>>> import numpy as np
>>> np.set_printoptions(suppress=True, linewidth=140)
>>> data = np.load("arr.npy")
>>> data
array([[ 26, -13, -21, -29],
       [-13,  13,  -2,  22],
       [-21,  -2,  41,   9],
       [-29,  22,   9,  41]])
>>> # null space of dimension 2
>>> M2 = data / np.sqrt((data ** 2).mean(axis=1, keepdims=True))
>>> np.linalg.matrix_rank(M2) == np.linalg.matrix_rank(data)
np.True_
>>> M2[2].round(2)
array([-0.89, -0.09,  1.75,  0.38])
>>> np.linalg.matrix_rank(data - data.mean(axis=1, keepdims=True))
np.int64(2)
>>> np.round(np.linalg.norm(M2, axis=1), 2)
array([2., 2., 2., 2.])
>>> w, evecs = np.linalg.eigh(data)
>>> (w > 1e-8).sum(), (w < -1e-8).sum()
(np.int64(2), np.int64(0))
>>> np.round(np.linalg.eigvalsh(data + 2 * np.eye(4)), 2)
array([ 2.  ,  2.  , 40.98, 84.02])
>>> w.round(2) + 0
array([ 0.  ,  0.  , 38.98, 82.02])
>>> np.abs(evecs[:, -1]).round(6).argmax()
np.int64(3)
>>> M = np.load("sample2.npy")
>>> M
array([[ 3.03, -3.04,  5.95,  2.99],
       [ 1.95, -2.02,  4.04,  1.99],
       [-3.09,  3.06, -6.06, -2.99]])
>>> G = M.T @ M
>>> np.round(np.diag(G), 2)
array([22.53, 22.69, 88.45, 21.84])
>>> np.round(np.linalg.svd(M, compute_uv=False) ** 2, 2) + 0
array([155.5 ,   0.01,   0.  ])
>>> np.linalg.matrix_rank(G)
np.int64(3)
>>> np.linalg.matrix_rank(M, rtol=0.1)
np.int64(1)
>>> np.argsort(-np.linalg.norm(M, axis=0).round(6), kind="stable")[:3]
array([2, 1, 0])
>>> np.round(np.linalg.norm(M, 2) / np.linalg.norm(M), 2)
np.float64(1.0)
>>> th = np.radians(30)
>>> Rm = np.eye(4)
>>> Rm[1, 1] = Rm[2, 2] = np.cos(th)
>>> Rm[1, 2], Rm[2, 1] = -np.sin(th), np.sin(th)
>>> Rm.round(2)
array([[ 1.  ,  0.  ,  0.  ,  0.  ],
       [ 0.  ,  0.87, -0.5 ,  0.  ],
       [ 0.  ,  0.5 ,  0.87,  0.  ],
       [ 0.  ,  0.  ,  0.  ,  1.  ]])
>>> M2 = M @ Rm.T
>>> np.allclose(M @ M.T, M2 @ M2.T)
True
>>> M2.round(2)
array([[ 3.03, -5.61,  3.63,  2.99],
       [ 1.95, -3.77,  2.49,  1.99],
       [-3.09,  5.68, -3.72, -2.99]])
>>> [round(float(x), 2) for x in np.linalg.svd(M2, compute_uv=False)[:3]]
[12.47, 0.09, 0.04]
>>> np.linalg.matrix_rank(M2, rtol=0.1)
np.int64(1)
>>> arr = np.load("dump.npy")
>>> arr
array([[  8,  -7],
       [ -2, -15]])
>>> rng = np.random.default_rng(2965)
>>> M2 = M + rng.integers(-2, 3, (3, 1)) @ rng.integers(-2, 3, (1, 4))
>>> M2.round(2)
array([[ 5.03, -5.04,  7.95,  0.99],
       [-0.05, -0.02,  2.04,  3.99],
       [-3.09,  3.06, -6.06, -2.99]])
>>> np.abs(M2 - M).sum(axis=1)
array([8., 8., 0.])
>>> np.round(M2 - M, 2)
array([[ 2., -2.,  2., -2.],
       [-2.,  2., -2.,  2.],
       [ 0.,  0.,  0.,  0.]])
